In [1]: import numpy as np

In [2]: from numpy import linalg as LA

In [3]: np.set_printoptions(precision=3, suppress=True, linewidth=200)

In [4]: mat = np.loadtxt("case7.csv", delimiter=",")

In [5]: print(mat)
[[3. 2. 2. 3.]
 [2. 1. 1. 2.]]

In [6]: # column 2 repeats column 1

In [7]: def softmax(z):
   ...:     e = np.exp(z - z.max(axis=-1, keepdims=True))
   ...:     return e / e.sum(axis=-1, keepdims=True)
   ...: 

In [8]: print(softmax(mat[1]))
[0.366 0.134 0.134 0.366]

In [9]: print(np.round(softmax(10 * mat[1]), 3) + 0)
[0.5 0.  0.  0.5]

In [10]: S = mat @ mat.T / np.sqrt(4)

In [11]: print(softmax(S).round(6).argmax(axis=1))
[0 0]

In [12]: print(softmax(S))
[[0.993 0.007]
 [0.953 0.047]]

In [13]: print(softmax(S + np.triu(np.full(S.shape, -np.inf), 1)))
[[1.    0.   ]
 [0.953 0.047]]

In [14]: print(softmax(S)[1] @ mat)
[2.953 1.953 1.953 2.953]

In [15]: A2 = mat[0, 0] * mat[1:] - np.outer(mat[1:, 0], mat[0])

In [16]: print(A2)
[[ 0. -1. -1.  0.]]

In [17]: print(mat[:, 0] / mat[0, 0])
[1.    0.667]

In [18]: print(LA.norm(mat, axis=1))
[5.099 3.162]

In [19]: print(np.round(LA.norm(mat[1], 1), 3), round(LA.norm(mat[1], np.inf), 3))
6.0 2.0

In [20]: print(np.round(LA.norm(mat[1] - mat[0]), 3))
2.0

In [21]: print(mat[1] @ mat[0])
16.0

In [22]: print(np.round(LA.norm(mat) ** 2 / LA.norm(mat, 2) ** 2, 3))
1.003

In [23]: print(np.round(LA.norm(mat, 2), 3))
5.991

In [24]: print(np.round(LA.norm(mat, "nuc"), 3))
6.325

In [25]: M = np.loadtxt("w.csv", delimiter=",")

In [26]: print(M)
[[ 0.514  0.811  0.162  0.162 -0.162]
 [ 0.811 -0.351 -0.27  -0.27   0.27 ]
 [ 0.162 -0.27   0.946 -0.054  0.054]
 [ 0.162 -0.27  -0.054  0.946  0.054]
 [-0.162  0.27   0.054  0.054  0.946]]

In [27]: vec = np.array([3, 1, 2, 1, -3])

In [28]: print([p for p in range(1, 25) if np.allclose(LA.matrix_power(M, p), np.eye(5))])
[2, 4, 6, 8, 10, 12, 14, 16, 18, 20, 22, 24]

In [29]: print(np.abs(LA.eigvals(M)))
[1. 1. 1. 1. 1.]

In [30]: print(round(LA.det(M), 3))
-1.0
